>>> import numpy as np
>>> import numpy.linalg as la
>>> np.set_printoptions(precision=1, suppress=True, linewidth=200, legacy="1.25")
>>> rd = lambda a: np.round(a, 1) + 0
>>> F = np.array([[0.5, 0.5], [0.0, 1.0]])
>>> hat = np.triu(np.array([[3, 9], [7, 3]]), 1) + np.eye(2)
>>> out = hat @ F @ la.inv(hat)
>>> hat @ F - F @ hat
array([[0. , 4.5],
       [0. , 0. ]])
>>> vec = np.array([-8, 1])
>>> a = np.maximum(F @ vec, 0)
>>> a
array([0., 1.])
>>> np.maximum(F @ (3 * vec), 0)
array([0., 3.])
>>> t3 = np.stack([F, 5 * F, F[::-1]])
>>> (t3 @ F.T).shape
(3, 2, 2)
>>> rd(la.norm(t3, axis=(1, 2)))
array([1.2, 6.1, 1.2])
>>> la.matrix_rank(t3.reshape(3, -1))
2
>>> t3.sum(axis=0)
array([[3. , 4. ],
       [0.5, 6.5]])
>>> rd(la.matrix_power(F, 100))
array([[0., 1.],
       [0., 1.]])
>>> F @ np.ones(2)
array([1., 1.])
>>> pr = np.eye(2)[1]
>>> for _ in range(3):
...     pr = pr @ F
...     print(pr.round(1))
... 
[0. 1.]
[0. 1.]
[0. 1.]
>>> np.prod(np.diag(F)), rd(la.det(F))
(0.5, 0.5)
>>> la.matrix_rank(F - F[0, 0] * np.eye(2))
1
>>> m1 = np.loadtxt("case7.csv", delimiter=",")
>>> rd(m1)
array([[ 0.6,  0.5, -0.2],
       [ 0.5,  0.3, -0.1],
       [-0.2, -0.1,  0. ]])
>>> ang = np.radians(120)
>>> r_ = np.eye(3)
>>> r_[2, 2] = r_[1, 1] = np.cos(ang)
>>> r_[2, 1], r_[1, 2] = -np.sin(ang), np.sin(ang)
>>> rd(r_)
array([[ 1. ,  0. ,  0. ],
       [ 0. , -0.5,  0.9],
       [ 0. , -0.9, -0.5]])
>>> out = m1 @ r_.T
>>> rd(np.abs(out - m1).max(axis=0))
array([0. , 0.8, 0.2])
>>> np.allclose(la.norm(m1, axis=1), la.norm(out, axis=1))
True
>>> rd(la.svd(m1, compute_uv=False)), rd(la.svd(out, compute_uv=False))
(array([1., 0., 0.]), array([1., 0., 0.]))
>>> np.allclose(m1 @ m1.T, out @ out.T)
True
>>> rd(r_ @ r_)
array([[ 1. ,  0. ,  0. ],
       [ 0. , -0.5, -0.9],
       [ 0. ,  0.9, -0.5]])
>>> (r_ != 0).astype(int)
array([[1, 0, 0],
       [0, 1, 1],
       [0, 1, 1]])
>>> U, sig, VT = la.svd(m1)
>>> np.argmax(sig[:-1] / (sig[1:] + 1e-6)) + 1
1
>>> rd(sig)
array([1., 0., 0.])
>>> out = U[:, :1] @ np.diag(sig[:1]) @ VT[:1]
>>> rd(la.norm(m1 - out, 2)), rd(sig[1])
(0.0, 0.0)
>>> rd(la.norm(m1 - out) / la.norm(m1))
0.0
>>> rd(out)
array([[ 0.6,  0.5, -0.2],
       [ 0.5,  0.3, -0.1],
       [-0.2, -0.1,  0. ]])
>>> rd(np.abs(m1 - out).max())
0.0
>>> la.matrix_rank(out)
1
>>> def softmax(z):
...     e = np.exp(z - z.max(axis=-1, keepdims=True))
...     return e / e.sum(axis=-1, keepdims=True)
... 
>>> rd(softmax(m1[1] + -3))
array([0.4, 0.4, 0.2])
>>> rd(softmax(m1[1]))
array([0.4, 0.4, 0.2])
>>> att = m1 @ m1.T / np.sqrt(3)
>>> rd(softmax(att)[1] @ m1)
array([ 0.4,  0.3, -0.1])
>>> rd(softmax(att + np.triu(np.full(att.shape, -np.inf), 1)))
array([[1. , 0. , 0. ],
       [0.5, 0.5, 0. ],
       [0.3, 0.3, 0.4]])
>>> A = np.array([[2, 3, 1], [3, 2, 3], [1, 3, 2]])
>>> A
array([[2, 3, 1],
       [3, 2, 3],
       [1, 3, 2]])
>>> rk = la.matrix_rank(m1)
>>> rk
1
>>> ns = la.svd(m1)[2][rk:].T
>>> np.allclose(m1 @ ns, 0)
True
>>> rd(ns @ ns.T)
array([[ 0.4, -0.5,  0.2],
       [-0.5,  0.7,  0.1],
       [ 0.2,  0.1,  1. ]])
>>> [int(la.matrix_rank(np.delete(m1, i, axis=0))) for i in range(3)]
[1, 1, 1]
>>> rd(m1 @ ns)
array([[0., 0.],
       [0., 0.],
       [0., 0.]])
>>> la.matrix_rank(m1.T @ m1), la.matrix_rank(m1 @ m1.T)
(1, 1)
>>> w, evecs = la.eigh(A)
>>> vec = np.array([-1, -3, -2])
>>> (np.sign(evecs[:, -1].round(6)) == np.sign(evecs[0, -1].round(6))).astype(int)
array([1, 1, 1])
>>> np.abs(A).sum(axis=1).max(), rd(np.abs(w).max())
(8, 6.8)
>>> rd(la.eigvalsh(A[1:, 1:]))
array([-1.,  5.])
>>> rd(evecs * np.maximum(w, 0) @ evecs.T)
array([[2.4, 2.4, 1.4],
       [2.4, 3. , 2.4],
       [1.4, 2.4, 2.4]])
>>> vec @ A @ vec
86
>>> out = np.array([[3, 8], [2, 6], [7, 5]])
>>> np.vstack([A, out.T]).shape
(5, 3)
>>> np.einsum("ij,ij->i", A, A)
array([14, 22, 14])
>>> la.matrix_rank(np.vstack([A, out.T]))
3
>>> np.einsum("ij->j", A)
array([6, 8, 6])
>>> A @ out
array([[19, 39],
       [34, 51],
       [23, 36]])
